% ipython --no-banner

In [1]: import numpy as np

In [2]: import numpy.linalg as la

In [3]: np.set_printoptions(precision=1, suppress=True, linewidth=200)

In [4]: C = np.array([[-5, 0, 0, -3, -1, 2, 0, -5, 2, 3],
   ...:     [-1, 3, -4, -4, -5, 0, -4, 0, -5, 5],
   ...:     [-5, -1, 4, 5, 1, -2, 5, -1, -4, -5],
   ...:     [-2, -4, -5, 0, 4, -2, -2, 3, -5, 4],
   ...:     [-1, 4, 4, 3, 5, -1, -5, -1, 3, -3],
   ...:     [-2, -1, 4, -2, -3, -3, -2, -4, -4, -5],
   ...:     [-1, -4, -2, 4, 0, -5, 3, -3, 2, -4],
   ...:     [-4, -2, 2, -4, -1, -1, 2, 2, -5, 3],
   ...:     [1, 0, -2, 5, 3, -3, 1, -4, -3, 1],
   ...:     [1, 2, 5, 4, 3, 1, -4, 4, -5, 1]])

In [5]: rng = np.random.default_rng(293832)

In [6]: feats = (rng.random((13, 10)) < 0.25) @ C

In [7]: feats
Out[7]: 
array([[ -3,  -5,   2,   2,  -3,  -8,   1,  -7,  -2,  -9],
       [-11,  -9,   4,   9,   7,  -9,   4,   5, -17,  -1],
       [ -5,   0,   0,  -3,  -1,   2,   0,  -5,   2,   3],
       [ -1,   3,  -4,  -4,  -5,   0,  -4,   0,  -5,   5],
       [ -6,   2,   0,   1,  -4,  -2,   1,  -1,  -9,   0],
       [ -2,   0,  -3,   8,  12,  -6,  -6,  -2,  -5,   2],
       [ -1,  -1,   2,   3,   0,  -6,  -1,  -8,  -7,  -4],
       [ -5,   5,  13,  12,   9,  -2,  -4,   2,  -6,  -7],
       [ -2,  -4,  -5,   0,   4,  -2,  -2,   3,  -5,   4],
       [  0,   5,   1,   0,  -2,   1,  -8,   4, -10,   6],
       [-12,  -4,  10,  11,   5, -15,   4, -11, -11, -13],
       [  1,   2,   5,   4,   3,   1,  -4,   4,  -5,   1],
       [ -7,  -4,  -5,  -3,   3,   0,  -2,  -2,  -3,   7]])

In [8]: x0 = np.array([5, 1, 3, 9, 8, 9, 2, 8, 5, 8])

In [9]: y = feats @ x0

In [10]: print(la.solve(feats.T @ feats, feats.T @ y))
[5. 1. 3. 9. 8. 9. 2. 8. 5. 8.]

In [11]: la.lstsq(feats, y)[0]
Out[11]: array([5., 1., 3., 9., 8., 9., 2., 8., 5., 8.])

In [12]: y = y + 0.1 * rng.normal(size=13)

In [13]: print(y)
[-228.2  -41.1  -47.9  -83.  -120.    58.1 -159.8  103.    12.    15.1 -268.9   98.   -36.2]

In [14]: b, *_ = la.lstsq(feats, y)

In [15]: print(np.round(la.norm(y - feats @ b), 1))
0.2

In [16]: b.round()
Out[16]: array([5., 1., 3., 9., 8., 9., 2., 8., 5., 8.])

In [17]: hat = feats @ la.solve(feats.T @ feats, feats.T)

In [18]: np.round(hat @ feats[:, 0], 1) + 0
Out[18]: array([ -3., -11.,  -5.,  -1.,  -6.,  -2.,  -1.,  -5.,  -2.,   0., -12.,   1.,  -7.])

In [19]: x0 = np.array([-2, -1, 0, 1, 0, -2, -2, 2, 2, -2])

In [20]: y = feats @ x0

In [21]: b, lr = np.zeros(10), 1 / la.norm(feats, 2) ** 2

In [22]: for i in range(3):
    ...:     b -= lr * feats.T @ (feats @ b - y)
    ...:     if i % 1 == 0: print(i, round(la.norm(feats @ b - y), 1))
    ...: 
0 31.3
1 27.5
2 24.9

In [23]: round(la.cond(feats), 1)
Out[23]: np.float64(37.3)

In [24]: b
Out[24]: array([-0.4, -0.3,  0.5,  0.7,  0.6, -0.6,  0.2, -0.2, -0.2, -0.7])

In [25]: x0 = np.array([2, -1, -1, 0, -3, 0, 3, 2, 2, -3])

In [26]: h1 = np.maximum(feats @ x0, 0)

In [27]: feats.T @ h1
Out[27]: array([ -54,  -90,   36,   36,  -54, -144,   18, -126,  -36, -162])

In [28]: h1
Out[28]: array([18,  0,  0,  0,  0,  0,  0,  0,  0,  0,  0,  0,  0])

In [29]: feats * (h1 > 1e-9)[:, None]
Out[29]: 
array([[-3, -5,  2,  2, -3, -8,  1, -7, -2, -9],
       [ 0,  0,  0,  0,  0,  0,  0,  0,  0,  0],
       [ 0,  0,  0,  0,  0,  0,  0,  0,  0,  0],
       [ 0,  0,  0,  0,  0,  0,  0,  0,  0,  0],
       [ 0,  0,  0,  0,  0,  0,  0,  0,  0,  0],
       [ 0,  0,  0,  0,  0,  0,  0,  0,  0,  0],
       [ 0,  0,  0,  0,  0,  0,  0,  0,  0,  0],
       [ 0,  0,  0,  0,  0,  0,  0,  0,  0,  0],
       [ 0,  0,  0,  0,  0,  0,  0,  0,  0,  0],
       [ 0,  0,  0,  0,  0,  0,  0,  0,  0,  0],
       [ 0,  0,  0,  0,  0,  0,  0,  0,  0,  0],
       [ 0,  0,  0,  0,  0,  0,  0,  0,  0,  0],
       [ 0,  0,  0,  0,  0,  0,  0,  0,  0,  0]])

In [30]: t = np.radians(30)

In [31]: R = np.eye(10)

In [32]: R[9, 9] = R[6, 6] = np.cos(t)

In [33]: R[9, 6], R[6, 9] = -np.sin(t), np.sin(t)

In [34]: R
Out[34]: 
array([[ 1. ,  0. ,  0. ,  0. ,  0. ,  0. ,  0. ,  0. ,  0. ,  0. ],
       [ 0. ,  1. ,  0. ,  0. ,  0. ,  0. ,  0. ,  0. ,  0. ,  0. ],
       [ 0. ,  0. ,  1. ,  0. ,  0. ,  0. ,  0. ,  0. ,  0. ,  0. ],
       [ 0. ,  0. ,  0. ,  1. ,  0. ,  0. ,  0. ,  0. ,  0. ,  0. ],
       [ 0. ,  0. ,  0. ,  0. ,  1. ,  0. ,  0. ,  0. ,  0. ,  0. ],
       [ 0. ,  0. ,  0. ,  0. ,  0. ,  1. ,  0. ,  0. ,  0. ,  0. ],
       [ 0. ,  0. ,  0. ,  0. ,  0. ,  0. ,  0.9,  0. ,  0. ,  0.5],
       [ 0. ,  0. ,  0. ,  0. ,  0. ,  0. ,  0. ,  1. ,  0. ,  0. ],
       [ 0. ,  0. ,  0. ,  0. ,  0. ,  0. ,  0. ,  0. ,  1. ,  0. ],
       [ 0. ,  0. ,  0. ,  0. ,  0. ,  0. , -0.5,  0. ,  0. ,  0.9]])

In [35]: M2 = feats @ R.T

In [36]: np.abs(M2 - feats).max(axis=0)
Out[36]: array([0. , 0. , 0. , 0. , 0. , 0. , 7. , 0. , 0. , 3.2])

In [37]: np.round(la.det(R), 1), np.round(np.trace(R), 1)
Out[37]: (np.float64(1.0), np.float64(9.7))

In [38]: E = np.loadtxt("data.csv", delimiter=",")

In [39]: print(E.round(1) + 0)
[[-0.2  0.   0.1  0.2 -0.5]
 [ 0.3 -0.3  0.   0.4 -0.2]
 [ 0.  -0.4 -0.1  0.1 -0.2]
 [ 0.2  0.1  0.8 -0.2 -0.1]
 [ 0.4  0.  -0.4 -0.6 -0.5]
 [ 0.2 -0.5  0.2 -0.1  0. ]
 [-0.4 -0.1  0.1 -0.5  0.1]
 [ 0.4  0.2  0.2  0.  -0.3]
 [ 0.3 -0.5  0.  -0.2  0.4]
 [-0.5 -0.4  0.2 -0.1 -0.4]]

In [40]: # orthonormal columns

In [41]: x0 = np.array([-1, 1, -3, 3, 1])

In [42]: y = E @ x0

In [43]: la.lstsq(E, y)[0]
Out[43]: array([-1.,  1., -3.,  3.,  1.])

In [44]: la.solve(E, y)
LinAlgError: Last 2 dimensions of the array must be square


In [45]: print(np.round(la.pinv(E) @ E, 1) + 0)
[[1. 0. 0. 0. 0.]
 [0. 1. 0. 0. 0.]
 [0. 0. 1. 0. 0.]
 [0. 0. 0. 1. 0.]
 [0. 0. 0. 0. 1.]]

In [46]: print(y.round(1) + 0)
[ 0.3  0.7  0.  -3.3 -1.3 -1.6 -1.5 -1.  -0.9 -1.3]

In [47]: y = y + 0.3 * rng.normal(size=10)

In [48]: y
Out[48]: array([-0.7,  1.2, -0.3, -3. , -1.4, -1.4, -1.7, -1.1, -0.5, -1.3])

In [49]: b, *_ = la.lstsq(E, y)

In [50]: print(b)
[-0.4  0.6 -2.9  3.   1.6]

In [51]: b.round()
Out[51]: array([-0.,  1., -3.,  3.,  2.])

In [52]: np.round(E.T @ (y - E @ b), 1) + 0
Out[52]: array([0., 0., 0., 0., 0.])

In [53]: round(la.norm(y - E @ b), 1)
Out[53]: np.float64(0.8)

In [54]: m1 = np.array([[-1, -2, 0],
    ...:     [0, -1, 0],
    ...:     [2, -1, 2],
    ...:     [-1, 2, -2],
    ...:     [-2, -1, 1],
    ...:     [1, -2, 1],
    ...:     [-2, -1, 2],
    ...:     [0, 1, -2],
    ...:     [1, 1, 0],
    ...:     [2, 0, 1]])

In [55]: M2 = np.c_[feats[:, :7] @ np.array([[4, 0, 2, 1, -3, 5, -4],
    ...:     [-4, 4, -2, -4, 5, 1, 5],
    ...:     [5, 5, -1, 3, 2, -2, 2],
    ...:     [3, 5, 0, 3, 4, 2, 0],
    ...:     [5, -3, -3, 3, -2, 2, 5],
    ...:     [-4, 5, -3, -1, 5, -5, -1],
    ...:     [4, -1, -5, 0, -5, -1, -5]]), np.array([3, 2, 2, 0, 0, 0, 3, 1, 0, 0, 0, 1, 2])]

In [56]: M2
Out[56]: 
array([[ 45, -32,  30,  28, -43,  13, -21,   3],
       [126, -41, -22,  94, -47,   1,  31,   2],
       [-42,  -2, -13, -19,  15, -43,  13,   2],
       [-89,  -9,  31, -52,  24,  -8,   6,   0],
       [-37,  14,  -3, -21,  25, -25,  11,   0],
       [ 61, -35,  11,  55,   8,  72,  98,   0],
       [ 39,  -8,  21,  24, -11,  27,  14,   3],
       [ 98, 112, -34,  79, 106,  10, 138,   1],
       [  3, -61,  13,  13, -32,  16,  10,   0],
       [-61,  44,  32, -24,  76,   2,  56,   0],
       [152,  -5, -16,  97, -25,  19,  68,   0],
       [ 28,  53,   1,  28,  52,  10,  50,   1],
       [-39, -63,   0,  -6, -17, -27,  23,   2]])

In [57]: print(la.matrix_rank(np.c_[feats, M2]))
11

In [58]: np.round(la.lstsq(feats, M2[:, 0])[0], 1) + 0
Out[58]: array([ 4., -4.,  5.,  3.,  5., -4.,  4.,  0.,  0.,  0.])

In [59]: la.matrix_rank(M2)
Out[59]: np.int64(8)

In [60]: np.round(la.norm(M2 - feats @ la.lstsq(feats, M2)[0], axis=0), 1) + 0
Out[60]: array([0. , 0. , 0. , 0. , 0. , 0. , 0. , 1.5])
